$ ipython --no-banner

In [1]: import numpy as np

In [2]: from numpy import linalg as LA

In [3]: np.set_printoptions(suppress=True, linewidth=140)

In [4]: data = np.loadtxt("out4.csv", delimiter=",")

In [5]: data
Out[5]: 
array([[  5.6,   6.1,  -9. ,   0.1,  -4.2],
       [ -0.7,  -2.8,  -3.1,  -3.3,  -3.9],
       [ -4.7,   3.8,   0. ,  -0.5,  -0.7],
       [ -1.8,   1.2,   0.9,   0.8,   2.8],
       [ -1.8,  -5.3,   7.1,  -2.5,  -0.8],
       [  2. ,   2.8, -10.4,  -2.4,   2.5],
       [ -1.9,   2.4,   6.2,   4.6,  -2.8],
       [  0.3,  -2.9,  -7. ,   9.6,   7.1]])

In [6]: x = np.array([7, -4, -1, 2, 2])

In [7]: y = data @ x

In [8]: print(y.round(1))
[ 15.6  -5.  -50.5 -11.1  -5.1  13.4 -25.5  54.1]

In [9]: np.round(LA.solve(data.T @ data, data.T @ y), 1)
Out[9]: array([ 7., -4., -1.,  2.,  2.])

In [10]: rng = np.random.default_rng(964)

In [11]: y = y + 0.1 * rng.normal(size=8)

In [12]: print(y.round(1))
[ 15.7  -5.1 -50.4 -11.   -5.   13.5 -25.5  54. ]

In [13]: beta, *_ = LA.lstsq(data, y)

In [14]: np.round(data.T @ (y - data @ beta), 1) + 0
Out[14]: array([0., 0., 0., 0., 0.])

In [15]: [round(float(LA.norm(LA.solve(data.T @ data + lam * np.eye(5), data.T @ y))), 2) for lam in (0, 1, 10, 100)]
Out[15]: [8.59, 8.42, 7.21, 3.67]

In [16]: beta.round()
Out[16]: array([ 7., -4., -1.,  2.,  2.])

In [17]: B = np.c_[data[:, :1] @ np.array([[0]]), np.array([-1, 2, 5, 1, -5, -2, 1, 0])]

In [18]: B
Out[18]: 
array([[ 0., -1.],
       [ 0.,  2.],
       [ 0.,  5.],
       [ 0.,  1.],
       [ 0., -5.],
       [ 0., -2.],
       [ 0.,  1.],
       [ 0.,  0.]])

In [19]: np.round(LA.norm(B - data @ LA.lstsq(data, B)[0], axis=0), 1)
Out[19]: array([0. , 4.5])

In [20]: mat = np.load("block15.npy")

In [21]: mat
Out[21]: 
array([[ 2,  0, -2, -1],
       [ 0,  0,  0,  0],
       [ 1,  3, -3,  0],
       [ 0,  0,  0,  0],
       [ 0,  0,  0,  0],
       [-1,  1,  2, -2],
       [ 0,  0,  0,  0],
       [ 0, -2,  1, -4],
       [-1,  1,  2, -2],
       [ 3, -3, -3, -3]])

In [22]: D = LA.norm(mat[:, None] - mat[None], axis=-1)

In [23]: (D + 1e9 * np.eye(10)).round(6).argmin(axis=1)
Out[23]: array([1, 3, 0, 1, 1, 8, 1, 5, 5, 0])

In [24]: D[:5, :5].round(1)
Out[24]: 
array([[0. , 3. , 3.5, 3. , 3. ],
       [3. , 0. , 4.4, 0. , 0. ],
       [3.5, 4.4, 0. , 4.4, 4.4],
       [3. , 0. , 4.4, 0. , 0. ],
       [3. , 0. , 4.4, 0. , 0. ]])

In [25]: D[0].round(6).argsort(kind="stable")[:4]
Out[25]: array([0, 1, 3, 4])

In [26]: LA.matrix_rank(D ** 2)
Out[26]: np.int64(6)

In [27]: D.shape
Out[27]: (10, 10)

In [28]: np.round(LA.norm(mat, axis=1), 1)
Out[28]: array([3. , 0. , 4.4, 0. , 0. , 3.2, 0. , 4.6, 3.2, 6. ])

In [29]: D.mean(axis=1).argmax()
Out[29]: np.int64(9)
